$ python3 -q
>>> import numpy as np
>>> import numpy.linalg as la
>>> np.set_printoptions(precision=1, suppress=True, linewidth=160)
>>> def tidy(a):
...     return np.round(a, 1) + 0
... 
>>> F = np.load("test17.npy")
>>> F
array([[  0.5,   1.2,   0.4,  -2.3],
       [ -0.8,   0.3,   0.7,   0.3],
       [ -1.1,   0.4,  -0.2,  -0.8],
       [ -0.9,  -0.8,   1.1,  -0.8],
       [  0.4,  -0.4,   0.2,  -2. ],
       [-10. ,  44. , -18. , -16. ],
       [  1.9,   0.3,  -0.8,   0.8],
       [  0.4,  -0.7,   0.5,  -0.6],
       [ -1.5,   0.1,   0.2,   0.7],
       [  0.7,   0.8,  -0.6,   0.7],
       [  2.4,  -1.3,   2.6,  -0.7],
       [ -1.1,   0.1,  -0.1,  -1.1],
       [  0.4,  -0.8,  -0.7,  -1.3],
       [  0.6,  -0.2,   0.1,   0.3],
       [ -0.7,  -1.3,   0.7,   1.4],
       [ -0.4,   0.2,  -0.9,   0. ],
       [  0.5,   0.2,  -0.2,  -0.9],
       [  0.4,  -0.1,   0.2,  -1. ],
       [ -1.4,  -0.4,   0.5,  -1.3],
       [  0.1,  -0.7,   0.2,   1.5],
       [ -0.4,   0.1,  -0.1,  -0.8],
       [ -1.9,  -0.2,  -1.3,   1.7],
       [ -0.9,   0.4,  -0.1,   1. ],
       [ -1.4,  -0.2,   0.1,  -0.7],
       [  1.3,   0.6,   1.2,  -0.4],
       [  1.3,   3.4,   1. ,   1.1],
       [ -0.2,   0.1,  -1.2,  -0.3],
       [ -0.4,  -2.4,   1.9,  -1.5]])
>>> # row 5 dominates
>>> rng = np.random.default_rng(343467)
>>> out = F + rng.integers(-2, 3, (28, 1)) @ rng.integers(-2, 3, (1, 4))
>>> tidy(out)
array([[  1.5,   1.2,   1.4,  -4.3],
       [ -0.8,   0.3,   0.7,   0.3],
       [ -2.1,   0.4,  -1.2,   1.2],
       [  1.1,  -0.8,   3.1,  -4.8],
       [  0.4,  -0.4,   0.2,  -2. ],
       [ -9. ,  44. , -17. , -18. ],
       [ -0.1,   0.3,  -2.8,   4.8],
       [  0.4,  -0.7,   0.5,  -0.6],
       [  0.5,   0.1,   2.2,  -3.3],
       [  2.7,   0.8,   1.4,  -3.3],
       [  4.4,  -1.3,   4.6,  -4.7],
       [  0.9,   0.1,   1.9,  -5.1],
       [ -0.6,  -0.8,  -1.7,   0.7],
       [  2.6,  -0.2,   2.1,  -3.7],
       [  1.3,  -1.3,   2.7,  -2.6],
       [ -1.4,   0.2,  -1.9,   2. ],
       [  1.5,   0.2,   0.8,  -2.9],
       [  0.4,  -0.1,   0.2,  -1. ],
       [  0.6,  -0.4,   2.5,  -5.3],
       [ -0.9,  -0.7,  -0.8,   3.5],
       [  0.6,   0.1,   0.9,  -2.8],
       [ -2.9,  -0.2,  -2.3,   3.7],
       [ -1.9,   0.4,  -1.1,   3. ],
       [ -3.4,  -0.2,  -1.9,   3.3],
       [  2.3,   0.6,   2.2,  -2.4],
       [  2.3,   3.4,   2. ,  -0.9],
       [  0.8,   0.1,  -0.2,  -2.3],
       [ -0.4,  -2.4,   1.9,  -1.5]])
>>> tidy(la.svd(out - F, compute_uv=False))
array([17.8,  0. ,  0. ,  0. ])
>>> tidy(out - F)
array([[ 1.,  0.,  1., -2.],
       [ 0.,  0.,  0.,  0.],
       [-1.,  0., -1.,  2.],
       [ 2.,  0.,  2., -4.],
       [ 0.,  0.,  0.,  0.],
       [ 1.,  0.,  1., -2.],
       [-2.,  0., -2.,  4.],
       [ 0.,  0.,  0.,  0.],
       [ 2.,  0.,  2., -4.],
       [ 2.,  0.,  2., -4.],
       [ 2.,  0.,  2., -4.],
       [ 2.,  0.,  2., -4.],
       [-1.,  0., -1.,  2.],
       [ 2.,  0.,  2., -4.],
       [ 2.,  0.,  2., -4.],
       [-1.,  0., -1.,  2.],
       [ 1.,  0.,  1., -2.],
       [ 0.,  0.,  0.,  0.],
       [ 2.,  0.,  2., -4.],
       [-1.,  0., -1.,  2.],
       [ 1.,  0.,  1., -2.],
       [-1.,  0., -1.,  2.],
       [-1.,  0., -1.,  2.],
       [-2.,  0., -2.,  4.],
       [ 1.,  0.,  1., -2.],
       [ 1.,  0.,  1., -2.],
       [ 1.,  0.,  1., -2.],
       [ 0.,  0.,  0.,  0.]])
>>> out = np.c_[F[:, :1] @ np.array([[3]]), np.array([2, 4, 2, 2, -1, -2, -1, -3, -2, -1, -1, 2, 0, -5, 3, -3, -1, 2, -3, -2, 0, 2, -4, 4, -2, -3, 0, -3])]
>>> tidy(out)
array([[  1.5,   2. ],
       [ -2.4,   4. ],
       [ -3.3,   2. ],
       [ -2.7,   2. ],
       [  1.2,  -1. ],
       [-30. ,  -2. ],
       [  5.7,  -1. ],
       [  1.2,  -3. ],
       [ -4.5,  -2. ],
       [  2.1,  -1. ],
       [  7.2,  -1. ],
       [ -3.3,   2. ],
       [  1.2,   0. ],
       [  1.8,  -5. ],
       [ -2.1,   3. ],
       [ -1.2,  -3. ],
       [  1.5,  -1. ],
       [  1.2,   2. ],
       [ -4.2,  -3. ],
       [  0.3,  -2. ],
       [ -1.2,   0. ],
       [ -5.7,   2. ],
       [ -2.7,  -4. ],
       [ -4.2,   4. ],
       [  3.9,  -2. ],
       [  3.9,  -3. ],
       [ -0.6,   0. ],
       [ -1.2,  -3. ]])
>>> tidy(la.lstsq(F, out[:, 0])[0])
array([3., 0., 0., 0.])
>>> tidy(la.norm(la.qr(F)[0].T @ out, axis=0) ** 2 / ((out ** 2).sum(axis=0) + 1e-12))
array([1. , 0.1])
>>> Xc = (F - F.mean(axis=0)) / F.std(axis=0)
>>> np.argwhere(np.abs(Xc) > 2)
array([[5, 0],
       [5, 1],
       [5, 2],
       [5, 3]])
>>> c = la.lstsq(np.delete(Xc, 0, axis=1), Xc[:, 0])[0]
>>> tidy(c)
array([0.2, 0.9, 0.1])
>>> np.abs(c).argmax()
np.int64(1)
>>> d = la.norm(F[:, None] - F[None], axis=-1)
>>> d.mean(axis=1).argmax()
np.int64(5)
>>> d[1].round(6).argsort(kind="stable")[:4]
array([ 1,  8, 22, 23])
>>> (d + 1e9 * np.eye(28)).round(6).argmin(axis=1)
array([ 4,  8, 11, 18, 17, 25,  9, 17, 22, 13, 24,  2, 17,  7, 19, 26, 17, 16, 23, 14, 11, 22,  8, 11, 17,  9, 15,  3])
>>> tidy(d[1])
array([ 3.1,  0. ,  1.5,  1.6,  2.7, 51.1,  3.1,  1.8,  1. ,  2.1,  4.2,  1.7,  2.7,  1.6,  1.9,  1.7,  2. ,  1.9,  1.9,  1.9,  1.4,  2.7,  1.1,  1.4,  2.3,
        3.8,  2.1,  3.5])
>>> arr = np.loadtxt("data.csv", delimiter=",")
>>> arr
array([[ 1., -1.,  1., -1.,  1., -1.,  1., -1.],
       [ 1., -1., -1.,  1., -1.,  1.,  1., -1.],
       [ 1.,  1., -1., -1., -1., -1.,  1.,  1.],
       [ 1.,  1., -1., -1.,  1.,  1., -1., -1.]])
>>> out = arr / la.norm(arr, axis=1, keepdims=True)
>>> cov = out @ out.T
>>> np.argwhere(np.triu(np.abs(cov) > 0.95, 1))
array([], shape=(0, 2), dtype=int64)
>>> (cov - 2 * np.eye(4)).round(6).argmax(axis=1)
array([1, 0, 0, 0])
>>> (np.abs(cov) > 0.9).astype(int)
array([[1, 0, 0, 0],
       [0, 1, 0, 0],
       [0, 0, 1, 0],
       [0, 0, 0, 1]])
>>> tidy(la.norm(out, axis=1))
array([1., 1., 1., 1.])
>>> tidy(cov[1])
array([0., 1., 0., 0.])
>>> tidy(cov)
array([[1., 0., 0., 0.],
       [0., 1., 0., 0.],
       [0., 0., 1., 0.],
       [0., 0., 0., 1.]])
>>> out = np.array([[-1, 2], [2, 1], [0, 1], [1, 0], [-3, 0], [2, 3], [2, 1], [3, 3]])
>>> np.einsum("ij->j", arr)
array([ 4.,  0., -2., -2.,  0.,  0.,  2., -2.])
>>> la.matrix_rank(arr @ out)
np.int64(2)
>>> out = np.array([[2, 0], [0, 3], [1, 1], [1, 0]])
>>> cent = np.array([[3, 5, 2, 3, 5], [4, -3, -1, -1, 2]])
>>> K = out @ cent
>>> K
array([[ 6, 10,  4,  6, 10],
       [12, -9, -3, -3,  6],
       [ 7,  2,  1,  2,  7],
       [ 3,  5,  2,  3,  5]])
>>> out = K[0, 0] * K[1:] - np.outer(K[1:, 0], K[0])
>>> out
array([[   0, -174,  -66,  -90,  -84],
       [   0,  -58,  -22,  -30,  -28],
       [   0,    0,    0,    0,    0]])
>>> np.flatnonzero(~out.round(6).any(axis=1))
array([2])
>>> Uu, sigma, Vh = la.svd(K)
>>> vecs = Vh[:(sigma > 1e-8).sum()]
>>> x0 = K[3] + 3 * K[1] + rng.integers(2) * np.eye(5)[2]
>>> x0
array([ 39., -22.,  -6.,  -6.,  23.])
>>> tidy(vecs.T @ vecs)
array([[ 0.6, -0.2, -0.1,  0. ,  0.4],
       [-0.2,  0.7,  0.2,  0.3,  0.2],
       [-0.1,  0.2,  0.1,  0.1,  0.1],
       [ 0. ,  0.3,  0.1,  0.2,  0.1],
       [ 0.4,  0.2,  0.1,  0.1,  0.5]])
>>> np.allclose(vecs.T @ vecs @ x0, x0)
False
>>> tidy(la.norm(x0 - vecs.T @ vecs @ x0))
np.float64(1.0)
>>> tidy(la.norm(K, axis=0))
array([15.4, 14.5,  5.5,  7.6, 14.5])
>>> q, _ = la.qr(np.array([[0.0, -1.7, -0.2, 0.5, 1.2, 2.1],
...     [0.6, -0.5, 0.7, -1.2, 1.5, -0.4],
...     [0.1, -0.4, 1.6, -0.8, -0.5, -2.3],
...     [-0.4, -0.6, 2.0, 0.4, 0.4, 0.1],
...     [1.2, 0.3, -2.7, -0.4, -0.4, 0.2],
...     [0.8, 0.0, 1.0, -1.1, -0.1, -0.2]]))
>>> E = 5 * q
>>> tidy(E)
array([[ 0. ,  4.4,  1.9, -0.2, -0.5,  1.2],
       [-1.9,  1.5, -1.4,  2.5,  3.1, -1.3],
       [-0.3,  1.1, -2.2,  1.6, -3.7, -1.7],
       [ 1.2,  1.5, -1.8, -3.4,  1. , -2.4],
       [-3.7, -0.5,  2. , -1.5, -0.7, -2. ],
       [-2.5,  0.2, -2.6, -1.6, -0.3,  3. ]])
>>> cov = E.T @ E
>>> np.allclose(cov, cov.T)
True
>>> (E @ E.T).shape
(6, 6)
>>> out = E + rng.integers(-2, 3, (6, 3)) @ rng.integers(-2, 3, (3, 6))
>>> tidy(out)
array([[-4. ,  2.4,  2.9,  0.8, -3.5, 10.2],
       [-2.9, -0.5,  1.6,  1.5,  0.1,  2.7],
       [-2.3,  5.1, -4.2,  4.6, -2.7,  0.3],
       [-0.8,  3.5,  1.2, -2.4, -2. ,  2.6],
       [-0.7,  1.5,  3. , -2.5,  0.3, -8. ],
       [-3.5,  4.2,  1.4, -0.6, -3.3,  6. ]])
>>> tidy(la.svd(out - E, compute_uv=False))
array([15.7,  7.5,  6.7,  0. ,  0. ,  0. ])
>>> tidy(la.norm(out, "nuc"))
np.float64(38.4)
>>> tidy(la.norm(out[3], 1)), tidy(la.norm(out[3], np.inf))
(np.float64(12.4), np.float64(3.5))
>>> la.norm(out, axis=1).argmax()
np.int64(0)
>>> tidy(la.norm(out, 2))
np.float64(17.0)
>>> tidy(out[3] @ out[0])
np.float64(46.7)
>>> tidy(la.norm(out, axis=1))
array([12.2,  4.6,  8.8,  5.5,  9.1,  8.9])
>>> cent = 10 * np.array([[0.7, -0.3, -1.2], [1.0, -0.3, 1.5], [0.6, -0.6, 3.4]])
>>> idx = rng.integers(0, 3, 28)
>>> W0 = cent[idx] + rng.normal(size=(28, 3))
>>> tidy(W0)
array([[  6.4,  -6.9,  33.4],
       [ 10.5,  -2.5,  17.8],
       [ 11.1,  -3.6,  13.7],
       [  7.5,  -5.7,  35. ],
       [ 10.8,  -4.2,  16.3],
       [  6.4,  -2. , -10.8],
       [ 10.2,  -2.5,  15. ],
       [  5.5,  -6.3,  34.5],
       [ 10.9,  -2.8,  13.5],
       [  9. ,  -2.7, -11.5],
       [  9.5,  -2.4,  16.9],
       [  6.3,  -2.2, -11.9],
       [  6.8,  -4.5, -13. ],
       [  6.7,  -3.9,  32.9],
       [  6.7,  -7.4,  32.7],
       [  7.4,  -3.5, -12.1],
       [  7.6,  -6.7,  32.4],
       [  7.3,  -5.5,  34.4],
       [  6.6,  -2.9, -12.4],
       [  6.1,  -3.4,  32.7],
       [  6.8,  -6.9,  34.5],
       [  6.8,  -1.4, -14.2],
       [  6.9,  -2.1, -11.5],
       [  6.6,  -6.1,  34.4],
       [  8.9,  -3.8,  14.9],
       [  9.8,  -4.7,  14.9],
       [  6. ,  -6.4,  32.8],
       [  7.1,  -2.6, -12.1]])
>>> Xc = W0 - W0.mean(axis=0)
>>> Uu, sigma, Vh = la.svd(Xc, full_matrices=False)
>>> tidy(Vh[0] * np.sign(Vh[0, np.abs(Vh[0]).argmax()]))
array([ 0. , -0.1,  1. ])
>>> tidy(sigma ** 2 / (sigma ** 2).sum())
array([1., 0., 0.])
>>> la.matrix_rank(Xc)
np.int64(3)
>>> (np.sign(Uu[:, 0]) == np.sign(Uu[0, 0])).astype(int)
array([1, 1, 0, 1, 1, 0, 1, 1, 0, 0, 1, 0, 0, 1, 1, 0, 1, 1, 0, 1, 1, 0, 0, 1, 1, 1, 1, 0])
>>> np.abs(Vh[0]).argmax()
np.int64(2)
>>> tidy(sigma)
array([102.4,   9.5,   5.2])
